$ python -q
>>> import numpy as np
>>> np.set_printoptions(suppress=True, linewidth=200)
>>> def rnd(a):
...     return np.round(a, 1) + 0
... 
>>> data = np.load("m.npy")
>>> data
array([[5, 8, 6, 7, 2, 6],
       [0, 2, 5, 0, 2, 4],
       [0, 0, 2, 0, 3, 4],
       [0, 0, 0, 3, 2, 9],
       [0, 0, 0, 0, 1, 1],
       [0, 0, 0, 0, 0, 3]])
>>> # triangular, det is the product of the diagonal
>>> x = np.array([-6, -4, 8, -3, -8, 3])
>>> rhs = data @ x
>>> b, lr = np.zeros(6), 1 / np.linalg.norm(data, 2) ** 2
>>> for i in range(200):
...     b -= lr * data.T @ (data @ b - rhs)
...     if i % 50 == 0: print(i, round(np.linalg.norm(data @ b - rhs), 1))
... 
0 37.7
50 11.9
100 7.7
150 5.2
>>> rnd(np.linalg.cond(data))
np.float64(77.3)
>>> np.linalg.matrix_rank(data - data[0, 0] * np.eye(6))
np.int64(5)
>>> np.prod(np.diag(data)), rnd(np.linalg.det(data))
(np.int64(180), np.float64(180.0))
>>> u = np.array([8, -7, -5, 7, 3])
>>> X = -1 * np.eye(5) + np.outer(u, u)
>>> X
array([[ 63., -56., -40.,  56.,  24.],
       [-56.,  48.,  35., -49., -21.],
       [-40.,  35.,  24., -35., -15.],
       [ 56., -49., -35.,  48.,  21.],
       [ 24., -21., -15.,  21.,   8.]])
>>> # symmetric
>>> round(np.log10(np.linalg.cond(X)))
2
>>> np.argsort(-np.linalg.norm(X, axis=0).round(6), kind="stable")[:3]
array([0, 1, 3])
>>> out = np.array([[-2, 0, 1, 2], [3, -2, 1, -3], [0, 1, 2, 1], [-3, 0, 1, -3]])
>>> F = out.T @ out
>>> F
array([[22, -6, -2, -4],
       [-6,  5,  0,  7],
       [-2,  0,  7, -2],
       [-4,  7, -2, 23]])
>>> rnd(np.linalg.eigvals(F))
array([29.9, 19.1,  1.6,  6.3])
>>> np.einsum("ij,ji->", F, F)
np.int64(1305)
>>> out = np.linalg.inv(F)
>>> rnd(out)
array([[ 0.1,  0.1,  0. ,  0. ],
       [ 0.1,  0.6,  0. , -0.1],
       [ 0. ,  0. ,  0.2,  0. ],
       [ 0. , -0.1,  0. ,  0.1]])
>>> np.allclose(out, F.T)
False
>>> rnd(np.linalg.det(F) * out)
array([[ 442.,  718.,   88., -134.],
       [ 718., 3218.,  -40., -858.],
       [  88.,  -40.,  880.,  104.],
       [-134., -858.,  104.,  498.]])
>>> rnd(np.linalg.inv(out))
array([[22., -6., -2., -4.],
       [-6.,  5.,  0.,  7.],
       [-2.,  0.,  7., -2.],
       [-4.,  7., -2., 23.]])
>>> rnd(np.linalg.cond(F))
np.float64(18.8)
>>> L = np.linalg.cholesky(F)
>>> rnd(F / np.sqrt(np.outer(np.diag(F), np.diag(F))))
array([[ 1. , -0.6, -0.2, -0.2],
       [-0.6,  1. ,  0. ,  0.7],
       [-0.2,  0. ,  1. , -0.2],
       [-0.2,  0.7, -0.2,  1. ]])
>>> rnd(L @ L.T)
array([[22., -6., -2., -4.],
       [-6.,  5.,  0.,  7.],
       [-2.,  0.,  7., -2.],
       [-4.,  7., -2., 23.]])
>>> rnd(np.diag(L) ** 2)
array([22. ,  3.4,  6.7, 11.6])
>>> A = np.load("w.npy")
>>> A
array([[ 4, -5,  4, -3, -5, -4],
       [-4,  4, -5,  4, -3, -5],
       [-5, -4,  4, -5,  4, -3],
       [-3, -5, -4,  4, -5,  4],
       [ 4, -3, -5, -4,  4, -5],
       [-5,  4, -3, -5, -4,  4]])
>>> out = np.linalg.inv(A)
>>> np.allclose(out, A.T)
False
>>> rnd(np.linalg.det(A) * np.linalg.det(out))
np.float64(1.0)
>>> rnd(out)
array([[ 0. ,  0. , -0.1,  0. ,  0. ,  0. ],
       [ 0. ,  0. ,  0. , -0.1,  0. ,  0. ],
       [ 0. ,  0. ,  0. ,  0. , -0.1,  0. ],
       [ 0. ,  0. ,  0. ,  0. ,  0. , -0.1],
       [-0.1,  0. ,  0. ,  0. ,  0. ,  0. ],
       [ 0. , -0.1,  0. ,  0. ,  0. ,  0. ]])
>>> Q, V = np.linalg.qr(A[:, :3])[0], np.linalg.qr(A[:, 3:])[0]
>>> s = np.linalg.svd(Q.T @ V, compute_uv=False)
>>> (s > 0.9).sum()
np.int64(0)
>>> rnd(s)
array([0.4, 0.3, 0.2])
>>> x = np.array([1, 3, -2, 3, -3, 0])
>>> rhs = A @ x
>>> rhs
array([-13,  39, -52,  17, -19,  10])
>>> rnd(np.linalg.solve(A, rhs + A[:, 4]))
array([ 1.,  3., -2.,  3., -2.,  0.])
>>> rnd(np.linalg.solve(A, A[:, 2]))
array([0., 0., 1., 0., 0., 0.])
>>> u = np.array([2, 1, -3, -5, 3, -3])
>>> out = A + np.outer(u, np.eye(6)[0])
>>> np.linalg.matrix_rank(np.linalg.inv(out) - np.linalg.inv(A), tol=1e-8)
np.int64(1)
>>> out = A / np.sqrt((A ** 2).mean(axis=1, keepdims=True))
>>> rnd(out[1])
array([-0.9,  0.9, -1.2,  0.9, -0.7, -1.2])
>>> rnd(np.linalg.norm(out, axis=1))
array([2.4, 2.4, 2.4, 2.4, 2.4, 2.4])
>>> Q, _ = np.linalg.qr(np.array([[-1.2], [-2.0], [0.6], [0.5], [-0.5]]))
>>> W0 = Q @ Q.T
>>> rnd(W0)
array([[ 0.2,  0.4, -0.1, -0.1,  0.1],
       [ 0.4,  0.6, -0.2, -0.2,  0.2],
       [-0.1, -0.2,  0.1,  0. ,  0. ],
       [-0.1, -0.2,  0. ,  0. ,  0. ],
       [ 0.1,  0.2,  0. ,  0. ,  0. ]])
>>> # applying it twice changes nothing
>>> theta = np.radians(135)
>>> R = np.eye(5)
>>> R[4, 4] = R[3, 3] = np.cos(theta)
>>> R[4, 3], R[3, 4] = -np.sin(theta), np.sin(theta)
>>> rnd(R)
array([[ 1. ,  0. ,  0. ,  0. ,  0. ],
       [ 0. ,  1. ,  0. ,  0. ,  0. ],
       [ 0. ,  0. ,  1. ,  0. ,  0. ],
       [ 0. ,  0. ,  0. , -0.7,  0.7],
       [ 0. ,  0. ,  0. , -0.7, -0.7]])
>>> out = W0 @ R.T
>>> np.allclose(W0 @ W0.T, out @ out.T)
True
>>> rnd(np.linalg.svd(W0, compute_uv=False)), rnd(np.linalg.svd(out, compute_uv=False))
(array([1., 0., 0., 0., 0.]), array([1., 0., 0., 0., 0.]))
>>> rnd(out)
array([[ 0.2,  0.4, -0.1,  0.1,  0. ],
       [ 0.4,  0.6, -0.2,  0.2,  0. ],
       [-0.1, -0.2,  0.1, -0.1,  0. ],
       [-0.1, -0.2,  0. , -0.1,  0. ],
       [ 0.1,  0.2,  0. ,  0.1,  0. ]])
>>> rnd(np.linalg.det(R)), rnd(np.trace(R))
(np.float64(1.0), np.float64(1.6))
>>> np.allclose(np.linalg.norm(W0, axis=1), np.linalg.norm(out, axis=1))
True
>>> rng = np.random.default_rng(96041)
>>> out = W0 + rng.integers(-2, 3, (5, 1)) @ rng.integers(-2, 3, (1, 5))
>>> rnd(out)
array([[ 0.2,  0.4, -0.1, -0.1,  0.1],
       [-0.6,  0.6, -2.2,  1.8, -0.8],
       [-2.1, -0.2, -3.9,  4. , -2. ],
       [ 0.9, -0.2,  2. , -2. ,  1. ],
       [-0.9,  0.2, -2. ,  2. , -1. ]])
>>> rnd(np.linalg.svd(out - W0, compute_uv=False))
array([8.4, 0. , 0. , 0. , 0. ])
>>> arr = np.loadtxt("block5.csv", delimiter=",")
>>> arr
array([[ 2.,  7.,  2.,  5.],
       [ 2., 10.,  3.,  6.],
       [ 2.,  4.,  1.,  4.],
       [ 2., 10.,  3.,  6.],
       [ 2., 10.,  3.,  6.],
       [ 2.,  7.,  2.,  5.],
       [ 2.,  4.,  1.,  4.],
       [ 2., 10.,  3.,  6.],
       [ 2., 10.,  3.,  6.],
       [ 2.,  4.,  1.,  4.],
       [ 2.,  7.,  2.,  5.],
       [ 2.,  7.,  2.,  5.],
       [ 2.,  4.,  1.,  4.],
       [ 2.,  7.,  2.,  5.],
       [ 2.,  4.,  1.,  4.]])
>>> np.unique(arr.round(6), axis=0).shape
(3, 4)
>>> u = np.array([4, 0, -2])
>>> np.cross(arr[3, :3], arr[9, :3])
array([ -2.,   4., -12.])
>>> np.array([np.convolve(row, u, "same") for row in arr])
array([[28.,  4.,  6., -4.],
       [40.,  8.,  4., -6.],
       [16.,  0.,  8., -2.],
       [40.,  8.,  4., -6.],
       [40.,  8.,  4., -6.],
       [28.,  4.,  6., -4.],
       [16.,  0.,  8., -2.],
       [40.,  8.,  4., -6.],
       [40.,  8.,  4., -6.],
       [16.,  0.,  8., -2.],
       [28.,  4.,  6., -4.],
       [28.,  4.,  6., -4.],
       [16.,  0.,  8., -2.],
       [28.,  4.,  6., -4.],
       [16.,  0.,  8., -2.]])
>>> lab = rng.integers(0, 3, 4)
>>> mat = np.array([[-1, 4, -5, -1], [2, 4, 2, 9], [-4, 3, -2, 6], [0, 6, -9, 0]]) * (lab[:, None] == lab)
>>> mat
array([[-1,  4, -5, -1],
       [ 2,  4,  2,  9],
       [-4,  3, -2,  6],
       [ 0,  6, -9,  0]])
>>> out = np.linalg.inv(mat)
>>> rnd(np.linalg.det(mat) * out)
array([[ 153.,  -51.,  102., -119.],
       [-432.,  -90.,   63.,  206.],
       [-288.,  -60.,   42.,  211.],
       [ 222.,   -9.,  -60., -112.]])
>>> (np.abs(out) > 1e-9).astype(int)
array([[1, 1, 1, 1],
       [1, 1, 1, 1],
       [1, 1, 1, 1],
       [1, 1, 1, 1]])
>>> rnd(np.linalg.det(mat) * np.linalg.det(out))
np.float64(1.0)
>>> J = np.array([[-10, 10, 4, 10, -10, 2],
...     [5, -5, -2, -5, 5, -1],
...     [-15, 15, 6, 15, -15, 3],
...     [0, 0, 0, 0, 0, 0],
...     [15, -15, -6, -15, 15, -3],
...     [-5, 5, 2, 5, -5, 1]])
>>> U, s, vt = np.linalg.svd(J)
>>> np.argmax(s[:-1] / (s[1:] + 1e-6)) + 1
np.int64(1)
>>> rnd(s)
array([50.2,  0. ,  0. ,  0. ,  0. ,  0. ])
>>> out = U[:, :1] @ np.diag(s[:1]) @ vt[:1]
>>> np.linalg.matrix_rank(out)
np.int64(1)
>>> rnd(np.linalg.norm(J - out, 2)), rnd(s[1])
(np.float64(0.0), np.float64(0.0))
>>> rnd(out)
array([[-10.,  10.,   4.,  10., -10.,   2.],
       [  5.,  -5.,  -2.,  -5.,   5.,  -1.],
       [-15.,  15.,   6.,  15., -15.,   3.],
       [  0.,   0.,   0.,   0.,   0.,   0.],
       [ 15., -15.,  -6., -15.,  15.,  -3.],
       [ -5.,   5.,   2.,   5.,  -5.,   1.]])
>>> np.linalg.matrix_rank(J, rtol=0.05)
np.int64(1)
>>> rnd(np.linalg.norm(J - out) / np.linalg.norm(J))
np.float64(0.0)
>>> [round(float(x), 1) for x in np.linalg.svd(out, compute_uv=False)[:3]]
[50.2, 0.0, 0.0]
>>> np.argsort(-np.linalg.norm(out, axis=0).round(6), kind="stable")[:3]
array([0, 1, 3])
>>> rnd(np.linalg.norm(out, 2) / np.linalg.norm(out))
np.float64(1.0)
>>> rank = np.linalg.matrix_rank(J)
>>> rank
np.int64(1)
>>> ns = np.linalg.svd(J)[2][rank:].T
>>> np.allclose(J @ ns, 0)
True
>>> [int(np.linalg.matrix_rank(J[:, :j + 1])) for j in range(6)]
[1, 1, 1, 1, 1, 1]
>>> np.linalg.matrix_rank(J.T @ J), np.linalg.matrix_rank(J @ J.T)
(np.int64(1), np.int64(1))
>>> rnd(ns @ ns.T)
array([[ 0.8,  0.2,  0.1,  0.2, -0.2,  0. ],
       [ 0.2,  0.8, -0.1, -0.2,  0.2,  0. ],
       [ 0.1, -0.1,  1. , -0.1,  0.1,  0. ],
       [ 0.2, -0.2, -0.1,  0.8,  0.2,  0. ],
       [-0.2,  0.2,  0.1,  0.2,  0.8,  0. ],
       [ 0. ,  0. ,  0. ,  0. ,  0. ,  1. ]])
>>> [int(np.linalg.matrix_rank(np.delete(J, i, axis=0))) for i in range(6)]
[1, 1, 1, 1, 1, 1]
